% python3 -q
>>> import numpy as np
>>> np.set_printoptions(precision=3, suppress=True, linewidth=160, sign=" ")
>>> def tidy(a):
...     return np.round(a, 3) + 0
... 
>>> arr = np.load("sample19.npy")
>>> print(arr)
[[-1.  0.  0.  0.  0.]
 [ 0. -1.  0. -2. -2.]
 [ 0.  0. -1.  0.  0.]
 [ 0. -2.  0. -1. -2.]
 [ 0. -2.  0. -2. -1.]]
>>> w1 = np.array([[-2, -2], [0, 1], [1, 0], [1, -1], [-1, 0]])
>>> coef = np.array([5, -1])
>>> act = np.maximum(arr @ w1 + coef, 0)
>>> print((act > 0).astype(int))
[[ 1  1]
 [ 1  0]
 [ 1  0]
 [ 1  0]
 [ 1  0]]
>>> print((act > 0).mean(axis=0))
[ 1.   0.2]
>>> print(np.linalg.matrix_rank(act))
2
>>> cent = np.array([[-3, 5, 4], [-4, 4, -4]])
>>> print(act @ cent)
[[-25.  39.  24.]
 [-15.  25.  20.]
 [-12.  20.  16.]
 [-18.  30.  24.]
 [-12.  20.  16.]]
>>> ev, evecs = np.linalg.eigh(arr)
>>> print(tidy(evecs.T @ evecs))
[[ 1.  0.  0.  0.  0.]
 [ 0.  1.  0.  0.  0.]
 [ 0.  0.  1.  0.  0.]
 [ 0.  0.  0.  1.  0.]
 [ 0.  0.  0.  0.  1.]]
>>> print(tidy(ev.sum()), np.trace(arr))
-5.0 -5.0
>>> print(tidy(evecs.T @ arr @ evecs))
[[-5.  0.  0.  0.  0.]
 [ 0. -1.  0.  0.  0.]
 [ 0.  0. -1.  0.  0.]
 [ 0.  0.  0.  1.  0.]
 [ 0.  0.  0.  0.  1.]]
>>> print(tidy(np.linalg.eigvalsh(arr @ arr)))
[  1.   1.   1.   1.  25.]
>>> print((ev > 1e-8).sum(), (ev < -1e-8).sum())
2 3
>>> print(tidy(ev))
[-5. -1. -1.  1.  1.]
>>> print(tidy(evecs @ np.diag(ev) @ evecs.T))
[[-1.  0.  0.  0.  0.]
 [ 0. -1.  0. -2. -2.]
 [ 0.  0. -1.  0.  0.]
 [ 0. -2.  0. -1. -2.]
 [ 0. -2.  0. -2. -1.]]
>>> ev, evecs = np.linalg.eig(arr)
>>> print(tidy(np.sort(np.linalg.eigvals(arr @ arr))))
[  1.   1.   1.   1.  25.]
>>> print(tidy(np.prod(ev)))
-5.0
>>> print(tidy(np.sort(np.linalg.eigvals(np.linalg.inv(arr)))))
[-1.  -1.  -0.2  1.   1. ]
>>> out = arr / np.linalg.norm(arr, axis=1, keepdims=True)
>>> G = out @ out.T
>>> print(np.argwhere(np.triu(np.abs(G) > 0.95, 1)))
[]
>>> print((G - 2 * np.eye(5)).round(6).argmax(axis=1))
[ 1  3  0  1  1]
>>> print(tidy(np.linalg.norm(out, axis=1)))
[ 1.  1.  1.  1.  1.]
>>> print((np.abs(G) > 0.9).astype(int))
[[ 1  0  0  0  0]
 [ 0  1  0  0  0]
 [ 0  0  1  0  0]
 [ 0  0  0  1  0]
 [ 0  0  0  0  1]]
>>> vec = np.array([3, 3, 2, 3, 2])
>>> target = arr @ vec
>>> print(target)
[ -3. -13.  -2. -13. -14.]
>>> print(tidy(np.linalg.solve(arr, target)))
[ 3.  3.  2.  3.  2.]
>>> print(tidy(np.linalg.solve(arr, 4 * target)))
[ 12.  12.   8.  12.   8.]
>>> print(tidy(np.linalg.solve(arr, arr[:, 3])))
[ 0.  0.  0.  1.  0.]
>>> print(tidy(np.linalg.solve(arr, target + arr[:, 1])))
[ 3.  4.  2.  3.  2.]
>>> K = np.array([[-2, 0, 0], [2, -2, 0], [-2, 2, 3]])
>>> hat = np.triu(np.array([[-2, -2, -1], [-2, -2, 1], [0, -2, 1]]), 1) + np.eye(3)
>>> out = hat @ K @ np.linalg.inv(hat)
>>> print(np.linalg.matrix_rank(out))
3
>>> print(hat @ K - K @ hat)
[[-2. -2. -5.]
 [-2.  6.  7.]
 [ 0. -4. -4.]]
>>> ev, evecs = np.linalg.eig(K)
>>> print(tidy(np.sort(np.linalg.eigvals(K @ K))))
[ 4.  4.  9.]
>>> print(tidy(np.sort(np.linalg.eigvals(K.T))))
[-2. -2.  3.]
>>> print(ev)
[ 3. -2. -2.]
>>> print(np.linalg.matrix_power(K - np.diag(np.diag(K)), 3))
[[ 0  0  0]
 [ 0  0  0]
 [ 0  0  0]]
>>> print([int(np.linalg.matrix_rank(np.linalg.matrix_power(K, p))) for p in range(1, 4)])
[3, 3, 3]
>>> rng = np.random.default_rng(679)
>>> z = rng.permutation(5)
>>> out = arr[:, z] * rng.choice([-1, 1], 5)
>>> print(out)
[[-0.  1. -0. -0. -0.]
 [ 2. -0.  2. -0.  1.]
 [-0. -0. -0.  1. -0.]
 [ 2. -0.  1. -0.  2.]
 [ 1. -0.  2. -0.  2.]]
>>> Uu, _, vt = np.linalg.svd(arr.T @ out)
>>> print(tidy(Uu @ vt))
[[ 0. -1.  0.  0.  0.]
 [ 0.  0.  0.  0. -1.]
 [ 0.  0.  0. -1.  0.]
 [ 0.  0. -1.  0.  0.]
 [-1.  0.  0.  0.  0.]]
>>> print(z)
[ 4  0  3  2  1]
>>> m1 = np.abs(np.array([[0, 1, -2, -1, 0, -1],
...     [-1, 3, -3, 0, 0, -2],
...     [3, 1, -2, -2, -3, 0],
...     [2, 2, 1, 2, 0, 0],
...     [-1, -3, -1, 1, 3, 2],
...     [-2, 0, 0, -1, -2, -2]])) + np.eye(6)
>>> m1 = m1 / m1.sum(axis=1, keepdims=True)
>>> print(tidy(m1))
[[ 0.167  0.167  0.333  0.167  0.     0.167]
 [ 0.1    0.4    0.3    0.     0.     0.2  ]
 [ 0.25   0.083  0.25   0.167  0.25   0.   ]
 [ 0.25   0.25   0.125  0.375  0.     0.   ]
 [ 0.083  0.25   0.083  0.083  0.333  0.167]
 [ 0.25   0.     0.     0.125  0.25   0.375]]
>>> # rows sum to 1
>>> r0 = np.array([0, -3, -2, -3, -1, -1])
>>> out = m1 + np.outer(r0, np.eye(6)[1])
>>> print(np.linalg.matrix_rank(out - m1))
1
>>> print(tidy(np.linalg.det(out) / np.linalg.det(m1)), tidy(1 + np.linalg.solve(m1, r0)[1]))
-9.828 -9.828
>>> print(tidy(out))
[[ 0.167  0.167  0.333  0.167  0.     0.167]
 [ 0.1   -2.6    0.3    0.     0.     0.2  ]
 [ 0.25  -1.917  0.25   0.167  0.25   0.   ]
 [ 0.25  -2.75   0.125  0.375  0.     0.   ]
 [ 0.083 -0.75   0.083  0.083  0.333  0.167]
 [ 0.25  -1.     0.     0.125  0.25   0.375]]
